$ python -q
>>> import numpy as np
>>> np.set_printoptions(suppress=True, linewidth=200)
>>> X = np.loadtxt("data.csv", delimiter=",")
>>> print(X)
[[ 1. -3.  2.  0. -2.  0.]
 [-3.  0.  1.  1.  2.  1.]
 [ 3.  3.  0.  3.  1.  2.]
 [-2. -2. -2.  1.  2.  3.]
 [ 0.  1.  2.  2.  1.  3.]
 [ 1. -1.  1. -3. -1.  3.]]
>>> x = np.array([-1, 1, 0, -1, 2, 0])
>>> print(np.sign((X @ x).round(6)))
[-1.  1. -1.  1.  1. -1.]
>>> print(np.linalg.norm(X @ x) <= np.linalg.norm(X, 2) * np.linalg.norm(x) + 1e-9)
True
>>> print(X * x)
[[-1. -3.  0. -0. -4.  0.]
 [ 3.  0.  0. -1.  4.  0.]
 [-3.  3.  0. -3.  2.  0.]
 [ 2. -2. -0. -1.  4.  0.]
 [-0.  1.  0. -2.  2.  0.]
 [-1. -1.  0.  3. -2.  0.]]
>>> print(X @ np.eye(6)[5])
[0. 1. 2. 3. 3. 3.]
>>> print(np.einsum("ij,j->i", X, x))
[-8.  6. -1.  3.  1. -1.]
>>> print(X @ x)
[-8.  6. -1.  3.  1. -1.]
>>> print(X @ (2 * x))
[-16.  12.  -2.   6.   2.  -2.]
>>> print((X * x).sum(axis=1))
[-8.  6. -1.  3.  1. -1.]
>>> rng = np.random.default_rng(83459)
>>> idx = rng.permutation(6)
>>> out = X[:, idx] * rng.choice([-1, 1], 6)
>>> print(out)
[[ 0.  3.  2. -0. -1. -2.]
 [ 1. -0. -2. -1.  3. -1.]
 [ 2. -3. -1. -3. -3. -0.]
 [ 3.  2. -2. -1.  2.  2.]
 [ 3. -1. -1. -2. -0. -2.]
 [ 3.  1.  1.  3. -1. -1.]]
>>> U, _, Vt = np.linalg.svd(X.T @ out)
>>> print(idx)
[5 1 4 3 0 2]
